$ ipython --no-banner

In [1]: import numpy as np

In [2]: import numpy.linalg as la

In [3]: np.set_printoptions(suppress=True, linewidth=160)

In [4]: A = np.load("sample8.npy")

In [5]: print(A)
[[0. 0. 2.]
 [0. 0. 0.]
 [2. 0. 0.]]

In [6]: vec = np.array([2, 0, -3])

In [7]: print(la.norm(A @ vec) <= la.norm(A, 2) * la.norm(vec) + 1e-9)
True

In [8]: print(A @ (2 * vec))
[-12.   0.   8.]

In [9]: print((A @ vec).argmax())
2

In [10]: print((A * vec).sum(axis=1))
[-6.  0.  4.]

In [11]: C2 = A.T @ A

In [12]: print(np.trace(C2), (A ** 2).sum())
8.0 8.0

In [13]: print(np.round(la.eigvalsh(A).min(), 4))
-2.0

In [14]: print([round(float(la.det(A[:i, :i])), 2) + 0 for i in range(1, 4)])
[0.0, 0.0, 0.0]

In [15]: try:
    ...:     la.cholesky(A)
    ...: except la.LinAlgError as e:
    ...:     print("failed:", e)
    ...: 
failed: Matrix is not positive definite

In [16]: P = np.triu(np.array([[-1, -1, -2], [0, 2, 2], [-1, -2, 2]]), 1) + np.eye(3)

In [17]: other = P @ A @ la.inv(P)

In [18]: print(P @ A - A @ P)
[[-4.  0.  0.]
 [ 4.  0.  0.]
 [ 0.  2.  4.]]

In [19]: rng = np.random.default_rng(5862)

In [20]: z = rng.permutation(3)

In [21]: print(z)
[0 1 2]

In [22]: other = A[z][:, z]

In [23]: print(other)
[[0. 0. 2.]
 [0. 0. 0.]
 [2. 0. 0.]]

In [24]: print(np.allclose(other, A))
True

In [25]: print(np.round(np.sort(np.abs(la.eigvals(other))), 4))
[0. 2. 2.]

In [26]: print(np.trace(other))
0.0

In [27]: print(np.diag(other))
[0. 0. 0.]

In [28]: arr = np.load("run8.npy")

In [29]: print(arr)
[[ 4  0  0  0  0]
 [ 3  0 -1  0  0]
 [ 0  0  0  0 -3]
 [ 0  0  0  1  0]]

In [30]: vec = np.array([1, 1, -3, 1, -3])

In [31]: vec @ arr
---------------------------------------------------------------------------
ValueError                                Traceback (most recent call last)
Cell In[31], line 1
----> 1 vec @ arr

ValueError: matmul: Input operand 1 has a mismatch in its core dimension 0, with gufunc signature (n?,k),(k,m?)->(n?,m?) (size 4 is different from 5)

In [32]: print(np.einsum("ij,j->i", arr, vec))
[4 6 9 1]

In [33]: print(arr @ np.eye(5)[0])
[4. 3. 0. 0.]

In [34]: print(arr * vec)
[[4 0 0 0 0]
 [3 0 3 0 0]
 [0 0 0 0 9]
 [0 0 0 1 0]]

In [35]: print(arr @ np.ones(5))
[ 4.  2. -3.  1.]

In [36]: def softmax(z):
    ...:     e = np.exp(z - z.max(axis=-1, keepdims=True))
    ...:     return e / e.sum(axis=-1, keepdims=True)
    ...: 

In [37]: print(np.round(softmax(arr).sum(axis=1), 4))
[1. 1. 1. 1.]

In [38]: att = arr @ arr.T / np.sqrt(5)

In [39]: print(np.round(softmax(att), 4))
[[0.8556 0.143  0.0007 0.0007]
 [0.7051 0.2883 0.0033 0.0033]
 [0.017  0.017  0.9491 0.017 ]
 [0.2191 0.2191 0.2191 0.3427]]

In [40]: print(softmax(att).round(6).argmax(axis=1))
[0 0 2 3]
